>>> import numpy as np
>>> np.set_printoptions(precision=2, suppress=True, linewidth=100, sign=" ")
>>> X = np.load("case12.npy")
>>> X
array([[-1,  0, -1,  0],
       [ 2, -2,  2, -2],
       [-1,  0, -1,  0],
       [ 2, -2,  2, -2]])
>>> np.unique(X.round(6), axis=0).shape
(2, 4)
>>> np.abs(np.diag(np.linalg.qr(X)[1])) > 1e-9
array([ True,  True, False, False])
>>> np.round(X @ np.linalg.pinv(X) @ X, 2) + 0
array([[-1.,  0., -1.,  0.],
       [ 2., -2.,  2., -2.],
       [-1.,  0., -1.,  0.],
       [ 2., -2.,  2., -2.]])
>>> other = X[0, 0] * X[1:] - np.outer(X[1:, 0], X[0])
>>> other
array([[ 0,  2,  0,  2],
       [ 0,  0,  0,  0],
       [ 0,  2,  0,  2]])
>>> X[:, 0] / X[0, 0]
array([ 1., -2.,  1., -2.])
>>> np.flatnonzero(~other.round(6).any(axis=1))
array([ 1])
>>> np.linalg.matrix_rank(other), np.linalg.matrix_rank(X)
(np.int64(1), np.int64(2))
>>> hat = np.triu(np.array([[3, -1, 0, 3], [-3, -1, 2, -2], [3, 1, -1, 0], [3, 2, 2, -2]]), 1) + np.eye(4)
>>> other = hat @ X @ np.linalg.inv(hat)
>>> np.trace(other), np.trace(X)
(np.float64(-6.0), np.int64(-6))
>>> blk = np.stack([X, 3 * X, X[::-1]])
>>> np.linalg.matrix_rank(blk.reshape(3, -1))
np.int64(2)
>>> np.linalg.det(blk)
array([ 0.,  0.,  0.])
>>> blk.shape
(3, 4, 4)
>>> np.linalg.matrix_rank(blk)
array([ 2,  2,  2])
>>> mat = np.loadtxt("mat.csv", delimiter=",")
>>> mat
array([[-0.6,  3.2, -0.3,  0.4,  0.9,  0.7,  0.4,  1.8, -0.3, -0.5, -0.7,  1. ],
       [ 1.2, -0.2,  1.3,  0.9, -0.1,  0.5, -0.5, -0.2,  0.3,  2.6, -0.1, -0.7],
       [ 3.6,  0.7, -0.1, -1. , -1.6, -2.1,  0.6,  0.8,  0.5, -0.4, -0.7, -0.3],
       [ 0.3,  1.3, -1.9, -0.7,  0.6,  0.3,  0.1, -0.5,  0.6,  0.2, -0.1,  0.9],
       [-4.8, -0.7, -0.8, -1. , -0.5,  1.1,  1.9,  0.9,  1. ,  0.5, -1.7,  1.1],
       [ 2.4, -0.3,  0.5,  0.4,  1. , -1.7,  0.1, -1. , -0.8, -1.4,  0.3, -0.2],
       [-1.5,  0. , -0.2,  0. ,  0.9,  0.9, -2. , -0.6,  0.8,  0.6, -0.6,  0.8],
       [-5.4,  0. , -1.7, -1.2,  0.2,  0.9,  0.1, -1.4, -0.5,  0.7, -0.8,  0.3],
       [ 7.2,  0.8, -0.6, -3.4, -1.5,  0.9,  1.9,  0.2,  1. ,  0.7, -0.8,  0.6],
       [ 0.3,  1.6,  1.4, -1.5,  0.9,  0.5, -0.9, -0.3, -1.4,  1.1,  1.1, -0.1]])
>>> mat @ mat
Traceback (most recent call last):
  File "<python-input-22>", line 1, in <module>
    mat @ mat
    ~~~~^~~~~
ValueError: matmul: Input operand 1 has a mismatch in its core dimension 0, with gufunc signature (n?,k),(k,m?)->(n?,m?) (size 10 is different from 12)
>>> C2 = mat.T @ mat
>>> (mat @ mat.T).shape
(10, 10)
>>> np.allclose(C2, C2.T)
True
>>> np.linalg.matrix_rank(C2)
np.int64(10)
